$ python3 -q
>>> import numpy as np
>>> from numpy import linalg as LA
>>> np.set_printoptions(precision=3, suppress=True, linewidth=120, legacy="1.25")
>>> X = np.array([[-0.5, 0.4, 1.8],
...     [-2.8, -0.8, 0.9],
...     [0.3, 0.0, -0.2],
...     [-1.8, -1.3, -1.9],
...     [-1.0, -0.3, -1.9],
...     [-0.5, 2.3, -0.8],
...     [1.0, -0.1, -0.2],
...     [1.1, 0.4, -0.6],
...     [0.5, -1.0, -1.2],
...     [1.2, 1.1, -0.7],
...     [0.7, 0.3, -0.2],
...     [-0.8, 1.4, -1.1],
...     [0.5, 1.8, 0.6],
...     [0.4, 1.3, -1.2],
...     [-1.4, -1.6, 0.5],
...     [-0.3, 0.1, -1.4],
...     [-2.0, -0.5, -0.3],
...     [-0.2, -0.4, -0.4],
...     [-1.2, -0.2, -0.6],
...     [-0.4, 1.0, 0.3],
...     [-0.4, 0.0, 0.8],
...     [0.3, -0.3, -0.3],
...     [-1.3, 0.0, -0.2],
...     [-1.1, 0.5, 0.5]])
>>> X[20] *= 20
>>> X
array([[-0.5,  0.4,  1.8],
       [-2.8, -0.8,  0.9],
       [ 0.3,  0. , -0.2],
       [-1.8, -1.3, -1.9],
       [-1. , -0.3, -1.9],
       [-0.5,  2.3, -0.8],
       [ 1. , -0.1, -0.2],
       [ 1.1,  0.4, -0.6],
       [ 0.5, -1. , -1.2],
       [ 1.2,  1.1, -0.7],
       [ 0.7,  0.3, -0.2],
       [-0.8,  1.4, -1.1],
       [ 0.5,  1.8,  0.6],
       [ 0.4,  1.3, -1.2],
       [-1.4, -1.6,  0.5],
       [-0.3,  0.1, -1.4],
       [-2. , -0.5, -0.3],
       [-0.2, -0.4, -0.4],
       [-1.2, -0.2, -0.6],
       [-0.4,  1. ,  0.3],
       [-8. ,  0. , 16. ],
       [ 0.3, -0.3, -0.3],
       [-1.3,  0. , -0.2],
       [-1.1,  0.5,  0.5]])
>>> Ac = X - X.mean(axis=0)
>>> U, sigma, Vh = LA.svd(Ac, full_matrices=False)
>>> round((sigma ** 2).sum() ** 2 / (sigma ** 4).sum(), 3)
1.26
>>> np.abs(Vh[-1])
array([0.624, 0.728, 0.285])
>>> np.abs(U[:, 0]).argmax()
20
>>> Vh[0] * np.sign(Vh[0, np.abs(Vh[0]).argmax()])
array([-0.434, -0.02 ,  0.901])
>>> sigma ** 2 / (sigma ** 2).sum()
array([0.887, 0.08 , 0.033])
>>> U, sigma, Vh = LA.svd(X, full_matrices=False)
>>> np.abs(Vh[0])
array([0.455, 0.012, 0.891])
>>> np.round(U.T @ U, 3) + 0
array([[1., 0., 0.],
       [0., 1., 0.],
       [0., 0., 1.]])
>>> np.round(U.T @ X @ Vh.T, 3) + 0
array([[18.478,  0.   ,  0.   ],
       [ 0.   ,  5.669,  0.   ],
       [ 0.   ,  0.   ,  4.175]])
>>> sigma
array([18.478,  5.669,  4.175])
>>> np.abs(U[:, 0]).round(6).argmax()
20
>>> U.shape, sigma.shape, Vh.shape
((24, 3), (3,), (3, 3))
>>> np.allclose(U * sigma @ Vh, X)
True
>>> vec = np.array([2, 3, 4])
>>> y = X @ vec
>>> np.round(LA.pinv(X) @ X, 3) + 0
array([[1., 0., 0.],
       [0., 1., 0.],
       [0., 0., 1.]])
>>> LA.solve(X.T @ X, X.T @ y)
array([2., 3., 4.])
>>> LA.lstsq(X, y)[0]
array([2., 3., 4.])
>>> rng = np.random.default_rng(28243)
>>> y = y + 0.1 * rng.normal(size=24)
>>> y
array([  7.458,  -4.395,  -0.149, -15.223, -10.543,   2.738,   1.112,   0.815,  -6.839,   2.989,   1.681,  -1.733,
         8.933,  -0.07 ,  -5.616,  -5.861,  -6.617,  -3.209,  -5.495,   3.42 ,  47.985,  -1.376,  -3.539,   1.367])
>>> coef, *_ = LA.lstsq(X, y)
>>> np.round(X.T @ (y - X @ coef), 3) + 0
array([0., 0., 0.])
>>> cov = X.T @ X
>>> cov
array([[  92.79,    7.69, -126.88],
       [   7.69,   21.59,   -0.54],
       [-126.88,   -0.54,  276.62]])
>>> LA.eigvalsh(cov)[::-1]
array([341.429,  32.143,  17.428])
>>> LA.matrix_rank(cov)
3
>>> np.trace(cov), (X ** 2).sum()
(391.0, 391.0)
>>> mat = np.loadtxt("m.csv", delimiter=",")
>>> mat
array([[ 0.19 ,  1.991,  0.   ],
       [ 1.991, -0.19 ,  0.   ],
       [ 0.   ,  0.   , -2.   ]])
>>> # 2 blocks once reordered
>>> cov = mat.T @ mat
>>> LA.eigvalsh(cov)[::-1]
array([4., 4., 4.])
>>> (mat @ mat.T).shape
(3, 3)
>>> cov.round(3) + 0
array([[4., 0., 0.],
       [0., 4., 0.],
       [0., 0., 4.]])
>>> LA.svd(mat, compute_uv=False) ** 2
array([4., 4., 4.])
>>> r0 = np.array([8, 8])
>>> np.convolve(mat[1], r0)
array([15.928, 14.408, -1.52 ,  0.   ])
>>> F = np.loadtxt("arr.csv", delimiter=",")
>>> F
array([[ 0.788,  0.   ,  0.   , -0.616,  0.   ],
       [ 0.   ,  1.   ,  0.   ,  0.   ,  0.   ],
       [ 0.   ,  0.   ,  1.   ,  0.   ,  0.   ],
       [ 0.616,  0.   ,  0.   ,  0.788,  0.   ],
       [ 0.   ,  0.   ,  0.   ,  0.   ,  1.   ]])
>>> labels = rng.permutation(5)
>>> Y = F[:, labels] * rng.choice([-1, 1], 5)
>>> Y
array([[-0.616, -0.   , -0.788,  0.   , -0.   ],
       [ 0.   , -0.   , -0.   ,  1.   , -0.   ],
       [ 0.   , -1.   , -0.   ,  0.   , -0.   ],
       [ 0.788, -0.   , -0.616,  0.   , -0.   ],
       [ 0.   , -0.   , -0.   ,  0.   , -1.   ]])
>>> U, _, Vh = LA.svd(F.T @ Y)
>>> U @ Vh
array([[ 0.,  0., -1.,  0.,  0.],
       [ 0.,  0.,  0.,  1.,  0.],
       [ 0., -1.,  0.,  0.,  0.],
       [ 1.,  0.,  0.,  0.,  0.],
       [ 0.,  0.,  0.,  0., -1.]])
